$ ipython --no-banner

In [1]: import numpy as np

In [2]: np.set_printoptions(precision=2, suppress=True, linewidth=120, sign=" ")

In [3]: J = 0.9 ** np.abs(np.subtract.outer(np.arange(2), np.arange(2)))

In [4]: print(J)
[[ 1.   0.9]
 [ 0.9  1. ]]

In [5]: # symmetric, so the eigenvalues are real

In [6]: blk = np.stack([J, 2 * J, J[::-1]])

In [7]: print(np.linalg.matrix_rank(blk))
[ 2  2  2]

In [8]: print(np.linalg.det(blk))
[ 0.19  0.76 -0.19]

In [9]: print(np.linalg.norm(blk, axis=(1, 2)))
[ 1.9   3.81  1.9 ]

In [10]: print(blk.shape)
(3, 2, 2)

In [11]: print((blk @ J.T).shape)
(3, 2, 2)

In [12]: print(np.einsum("bij,cij->bc", blk, blk))
[[  3.62   7.24   3.6 ]
 [  7.24  14.48   7.2 ]
 [  3.6    7.2    3.62]]

In [13]: vals, evecs = np.linalg.eigh(J)

In [14]: print(evecs @ np.diag(vals) @ evecs.T)
[[ 1.   0.9]
 [ 0.9  1. ]]

In [15]: print(np.abs(evecs[:, -1]).round(6).argmax())
0

In [16]: print(np.round(evecs.T @ J @ evecs, 2) + 0)
[[ 0.1  0. ]
 [ 0.   1.9]]

In [17]: print(np.linalg.svd(J, compute_uv=False))
[ 1.9  0.1]

In [18]: print(np.round(evecs.T @ evecs, 2) + 0)
[[ 1.  0.]
 [ 0.  1.]]

In [19]: print(np.linalg.eigvalsh(J @ J))
[ 0.01  3.61]

In [20]: print(np.round(vals.sum(), 2), np.trace(J))
2.0 2.0

In [21]: vals, evecs = np.linalg.eigh(J)

In [22]: x0 = np.array([3, 5])

In [23]: print(evecs * np.sqrt(vals) @ evecs.T)
[[ 0.85  0.53]
 [ 0.53  0.85]]

In [24]: print(x0 @ J @ x0)
61.0

In [25]: print(np.linalg.eigvalsh(J[1:, 1:]))
[ 1.]

In [26]: print(evecs * np.abs(vals) @ evecs.T)
[[ 1.   0.9]
 [ 0.9  1. ]]

In [27]: mat = np.load("out7.npy")

In [28]: print(mat)
[[ 0  0  0]
 [ 0  0  1]
 [ 0  0  0]]

In [29]: # column 2 is much longer than the rest

In [30]: x0 = np.array([5, 2, 3])

In [31]: print(mat @ (2 * x0))
[ 0  6  0]

In [32]: print(mat * x0)
[[ 0  0  0]
 [ 0  0  3]
 [ 0  0  0]]

In [33]: print(mat @ np.ones(3))
[ 0.  1.  0.]

In [34]: E = np.array([[-9, 8, -8, 1, 3],
    ...:     [0, -8, -9, 5, -3],
    ...:     [0, 0, 1, 3, -6],
    ...:     [0, 0, 0, -6, -9],
    ...:     [0, 0, 0, 0, -2]])

In [35]: # triangular

In [36]: rng = np.random.default_rng(935)

In [37]: z = rng.permutation(5)

In [38]: other = E[:, z] * rng.choice([-1, 1], 5)

In [39]: print(other)
[[ 3  8 -9 -1  8]
 [-3  9  0 -5 -8]
 [-6 -1  0 -3  0]
 [-9  0  0  6  0]
 [-2  0  0  0  0]]

In [40]: U, _, VT = np.linalg.svd(E.T @ other)

In [41]: print(np.round(np.linalg.lstsq(E, other)[0], 2) + 0)
[[ 0.  0.  1.  0.  0.]
 [ 0.  0.  0.  0.  1.]
 [ 0. -1.  0.  0.  0.]
 [ 0.  0.  0. -1.  0.]
 [ 1.  0.  0.  0.  0.]]

In [42]: print(np.round(U @ VT, 2) + 0)
[[ 0.  0.  1.  0.  0.]
 [ 0.  0.  0.  0.  1.]
 [ 0. -1.  0.  0.  0.]
 [ 0.  0.  0. -1.  0.]
 [ 1.  0.  0.  0.  0.]]

In [43]: print(z)
[ 4  2  0  3  1]

In [44]: arr = np.load("mat.npy")

In [45]: print(arr)
[[-1 -1 -1 -1 -1]
 [-1 -2 -2 -2 -2]
 [-1 -2 -3 -3 -3]
 [-1 -2 -3 -4 -4]
 [-1 -2 -3 -4 -5]]

In [46]: print(round(float(np.linalg.det(arr[::-1])), 2))
-1.0

In [47]: print(np.round(np.linalg.eigvals(arr).sum().real, 2))
-15.0

In [48]: print(np.kron(np.eye(2, dtype=int), arr))
[[-1 -1 -1 -1 -1  0  0  0  0  0]
 [-1 -2 -2 -2 -2  0  0  0  0  0]
 [-1 -2 -3 -3 -3  0  0  0  0  0]
 [-1 -2 -3 -4 -4  0  0  0  0  0]
 [-1 -2 -3 -4 -5  0  0  0  0  0]
 [ 0  0  0  0  0 -1 -1 -1 -1 -1]
 [ 0  0  0  0  0 -1 -2 -2 -2 -2]
 [ 0  0  0  0  0 -1 -2 -3 -3 -3]
 [ 0  0  0  0  0 -1 -2 -3 -4 -4]
 [ 0  0  0  0  0 -1 -2 -3 -4 -5]]

In [49]: print(np.einsum("ij,ji->", arr, arr))
155

In [50]: print(round(float(np.linalg.det(arr.T)), 2))
-1.0

In [51]: print([round(float(np.linalg.det(arr[:i, :i])), 2) + 0 for i in range(1, 6)])
[-1.0, 1.0, -1.0, 1.0, -1.0]

In [52]: print(np.all(np.linalg.eigvalsh(arr) > 0))
False

In [53]: x0 = np.array([3, 2, 1, 1, 0])

In [54]: rhs = arr @ x0

In [55]: coef, lr = np.zeros(5), 1 / np.linalg.norm(arr, 2) ** 2

In [56]: for i in range(30):
    ...:     coef -= lr * arr.T @ (arr @ coef - rhs)
    ...:     if i % 10 == 0: print(i, round(np.linalg.norm(arr @ coef - rhs), 2))
    ...: 
0 3.97
10 3.48
20 3.05

In [57]: print(coef)
[ 0.85  1.26  1.24  1.02  0.81]

In [58]: K = np.loadtxt("layer13.csv", delimiter=",")

In [59]: print(K)
[[ 3.  2.  0.  1.  1.]
 [ 2.  6.  0.  2.  2.]
 [ 0.  0.  2.  0.  0.]
 [ 1.  2.  0.  3.  1.]
 [ 1.  2.  0.  1.  3.]]

In [60]: # symmetric

In [61]: r0, g = K[4], K[1]

In [62]: print(r0 @ g)
22.0

In [63]: print(r0 @ r0)
15.0

In [64]: pr = (r0 @ g) / (r0 @ r0) * r0

In [65]: print(pr)
[ 1.47  2.93  0.    1.47  4.4 ]

In [66]: print(np.linalg.matrix_rank(np.outer(r0, g)))
1

In [67]: print(round(np.linalg.norm(r0 + g) ** 2 + np.linalg.norm(r0 - g) ** 2, 2))
126.0

In [68]: F = np.load("test5.npy")

In [69]: print(F)
[[ 0.  0.  0.  0.]
 [ 0.  0. -1.  0.]
 [ 0. -1.  0.  0.]
 [ 0.  0.  0.  0.]]

In [70]: other = F + rng.integers(-2, 3, (4, 2)) @ rng.integers(-2, 3, (2, 4))

In [71]: print(other)
[[ 2.  1. -2.  2.]
 [-2. -2.  0.  0.]
 [ 2.  1. -1.  0.]
 [-4. -6.  0.  4.]]

In [72]: print(other - F)
[[ 2.  1. -2.  2.]
 [-2. -2.  1.  0.]
 [ 2.  2. -1.  0.]
 [-4. -6.  0.  4.]]
